In [1]: import numpy as np

In [2]: np.set_printoptions(suppress=True, linewidth=200)

In [3]: f = np.array([1, 1, 1]) + 0.5

In [4]: W0 = np.eye(3) - 2 * np.outer(f, f) / (f @ f)

In [5]: W0.round(3)
Out[5]: 
array([[ 0.333, -0.667, -0.667],
       [-0.667,  0.333, -0.667],
       [-0.667, -0.667,  0.333]])

In [6]: # symmetric, so the eigenvalues are real

In [7]: hat = np.triu(np.array([[2, 4, -2], [2, -4, -4], [-2, 1, 1]]), 1) + np.eye(3)

In [8]: other = hat @ W0 @ np.linalg.inv(hat)

In [9]: round(float(np.linalg.det(other)), 3)
Out[9]: -1.0

In [10]: other.round(3)
Out[10]: 
array([[ -1.   ,   6.   ,  18.   ],
       [  2.   ,  -5.   , -18.   ],
       [ -0.667,   2.   ,   7.   ]])

In [11]: np.linalg.matrix_rank(other)
Out[11]: np.int64(3)

In [12]: vals, evecs = np.linalg.eigh(W0)

In [13]: x0 = np.array([3, -2, -1])

In [14]: np.round(evecs * np.maximum(vals, 0) @ evecs.T, 3)
Out[14]: 
array([[ 0.667, -0.333, -0.333],
       [-0.333,  0.667, -0.333],
       [-0.333, -0.333,  0.667]])

In [15]: np.round(evecs * np.abs(vals) @ evecs.T, 3) + 0
Out[15]: 
array([[1., 0., 0.],
       [0., 1., 0.],
       [0., 0., 1.]])

In [16]: x0 @ W0 @ x0
Out[16]: np.float64(14.0)

In [17]: np.round(np.linalg.eigvalsh(W0[1:, 1:]), 3)
Out[17]: array([-0.333,  1.   ])

In [18]: q = W0.astype(float).copy()

In [19]: for j in range(3):
    ...:     q[:, j] -= q[:, :j] @ (q[:, :j].T @ q[:, j])
    ...:     q[:, j] /= np.linalg.norm(q[:, j])
    ...: 

In [20]: np.round(q.T @ W0, 3) + 0
Out[20]: 
array([[1., 0., 0.],
       [0., 1., 0.],
       [0., 0., 1.]])

In [21]: q.round(3)
Out[21]: 
array([[ 0.333, -0.667, -0.667],
       [-0.667,  0.333, -0.667],
       [-0.667, -0.667,  0.333]])

In [22]: rng = np.random.default_rng(5344)

In [23]: lab = rng.permutation(3)

In [24]: other = W0[:, lab] * rng.choice([-1, 1], 3)

In [25]: other.round(3)
Out[25]: 
array([[ 0.667, -0.667,  0.333],
       [-0.333, -0.667, -0.667],
       [ 0.667,  0.333, -0.667]])

In [26]: U, _, Vt = np.linalg.svd(W0.T @ other)

In [27]: np.round(U @ Vt, 3) + 0
Out[27]: 
array([[ 0.,  0.,  1.],
       [-1.,  0.,  0.],
       [ 0.,  1.,  0.]])

In [28]: np.round(np.linalg.lstsq(W0, other)[0], 3) + 0
Out[28]: 
array([[ 0.,  0.,  1.],
       [-1.,  0.,  0.],
       [ 0.,  1.,  0.]])

In [29]: vals, evecs = np.linalg.eig(W0)

In [30]: np.round(np.sort(np.linalg.eigvals(W0.T)), 3)
Out[30]: array([-1.,  1.,  1.])

In [31]: np.round(W0 @ evecs[:, 0] - vals[0] * evecs[:, 0], 3) + 0
Out[31]: array([0., 0., 0.])

In [32]: M = np.array([[1, 3], [3, 1]])

In [33]: np.all(np.linalg.eigvalsh(M) > 0)
Out[33]: np.False_

In [34]: np.round(np.linalg.eigvals(M), 3)
Out[34]: array([ 4., -2.])

In [35]: round(np.linalg.det(M.T), 3)
Out[35]: np.float64(-8.0)

In [36]: np.round(np.poly(M), 3)
Out[36]: array([ 1., -2., -8.])

In [37]: round(float(np.linalg.det(2 * M)), 3), round(float(np.linalg.det(M)), 3)
Out[37]: (-32.0, -8.0)

In [38]: np.einsum("ii->", M)
Out[38]: np.int64(2)

In [39]: np.round(np.linalg.det(M[::-1]), 3)
Out[39]: np.float64(8.0)

In [40]: round(float(np.linalg.eigvals(M).sum().real), 3)
Out[40]: 2.0

In [41]: q, evecs = np.linalg.qr(M[:, :1])[0], np.linalg.qr(M[:, 1:])[0]

In [42]: sigma = np.linalg.svd(q.T @ evecs, compute_uv=False)

In [43]: round(float(np.linalg.norm(q @ q.T - evecs @ evecs.T, 2)), 3)
Out[43]: 0.8

In [44]: F = np.diag(np.array([-3, 1, 0])) + 2 * np.eye(3, k=1) + 2 * np.eye(3, k=-1)

In [45]: F
Out[45]: 
array([[-3.,  2.,  0.],
       [ 2.,  1.,  2.],
       [ 0.,  2.,  0.]])

In [46]: round(float(np.linalg.det(F.T)), 3)
Out[46]: 12.0

In [47]: np.round(np.linalg.det(2 * F), 3), round(np.linalg.det(F), 3)
Out[47]: (np.float64(96.0), np.float64(12.0))

In [48]: np.einsum("ij,ji->", F, F)
Out[48]: np.float64(26.0)

In [49]: np.round(np.linalg.eigvals(F), 3)
Out[49]: array([ 3., -4., -1.])

In [50]: other = F / np.linalg.norm(F, axis=1, keepdims=True)

In [51]: gram = other @ other.T

In [52]: np.round(np.degrees(np.arccos(np.clip(gram[0, 1], -1, 1))), 3)
Out[52]: np.float64(111.703)

In [53]: np.argwhere(np.triu(np.abs(gram) > 0.95, 1))
Out[53]: array([], shape=(0, 2), dtype=int64)

In [54]: gram.round(3)
Out[54]: 
array([[ 1.   , -0.37 ,  0.555],
       [-0.37 ,  1.   ,  0.333],
       [ 0.555,  0.333,  1.   ]])

In [55]: gram[0].round(3)
Out[55]: array([ 1.   , -0.37 ,  0.555])

In [56]: (gram - 2 * np.eye(3)).round(6).argmax(axis=1)
Out[56]: array([2, 2, 0])

In [57]: np.round(np.linalg.norm(other, axis=1), 3)
Out[57]: array([1., 1., 1.])

In [58]: m1 = np.load("layer10.npy")

In [59]: m1
Out[59]: 
array([[ 1,  2,  4],
       [-2, -1,  1],
       [ 1,  2,  4],
       [ 2,  3,  5]])

In [60]: other = m1[0, 0] * m1[1:] - np.outer(m1[1:, 0], m1[0])

In [61]: other
Out[61]: 
array([[ 0,  3,  9],
       [ 0,  0,  0],
       [ 0, -1, -3]])

In [62]: m1[:, 0] / m1[0, 0]
Out[62]: array([ 1., -2.,  1.,  2.])

In [63]: other = m1 / np.sqrt((m1 ** 2).mean(axis=1, keepdims=True))

In [64]: np.linalg.matrix_rank(other) == np.linalg.matrix_rank(m1)
Out[64]: np.True_

In [65]: other[0].round(3)
Out[65]: array([0.378, 0.756, 1.512])

In [66]: np.round(m1 - m1.mean(axis=1, keepdims=True), 3)
Out[66]: 
array([[-1.333, -0.333,  1.667],
       [-1.333, -0.333,  1.667],
       [-1.333, -0.333,  1.667],
       [-1.333, -0.333,  1.667]])

In [67]: other = np.array([[-2, -1, -3], [-3, -3, -2], [-3, -3, 3]])

In [68]: np.linalg.matrix_rank(m1 @ other)
Out[68]: np.int64(2)

In [69]: np.linalg.matrix_rank(np.vstack([m1, other.T]))
Out[69]: np.int64(3)

In [70]: np.vstack([m1, other.T]).shape
Out[70]: (7, 3)

In [71]: other.T @ m1.T
Out[71]: 
array([[-20,   4, -20, -28],
       [-19,   2, -19, -26],
       [  5,  11,   5,   3]])

In [72]: m1[3] @ m1[2]
Out[72]: np.int64(28)

In [73]: X = np.load("a.npy")

In [74]: X
Out[74]: 
array([[-2.,  0., -1.,  2.],
       [ 0.,  7., -2.,  4.],
       [ 0.,  0.,  4.,  8.],
       [ 0.,  5.,  8.,  7.]])

In [75]: other = X / np.sqrt((X ** 2).mean(axis=1, keepdims=True))

In [76]: np.round(np.linalg.norm(other, axis=1), 3)
Out[76]: array([2., 2., 2., 2.])

In [77]: other[3].round(3)
Out[77]: array([0.   , 0.851, 1.362, 1.192])

In [78]: np.linalg.matrix_rank(other) == np.linalg.matrix_rank(X)
Out[78]: np.True_

In [79]: other = np.linalg.invert(X)
---------------------------------------------------------------------------
AttributeError                            Traceback (most recent call last)
Cell In[79], line 1
----> 1 other = np.linalg.invert(X)

AttributeError: module 'numpy.linalg' has no attribute 'invert'

In [80]: other = np.linalg.inv(X)

In [81]: np.round(X @ other, 3) + 0
Out[81]: 
array([[1., 0., 0., 0.],
       [0., 1., 0., 0.],
       [0., 0., 1., 0.],
       [0., 0., 0., 1.]])

In [82]: np.round(np.linalg.det(X) * np.linalg.det(other), 3)
Out[82]: np.float64(1.0)
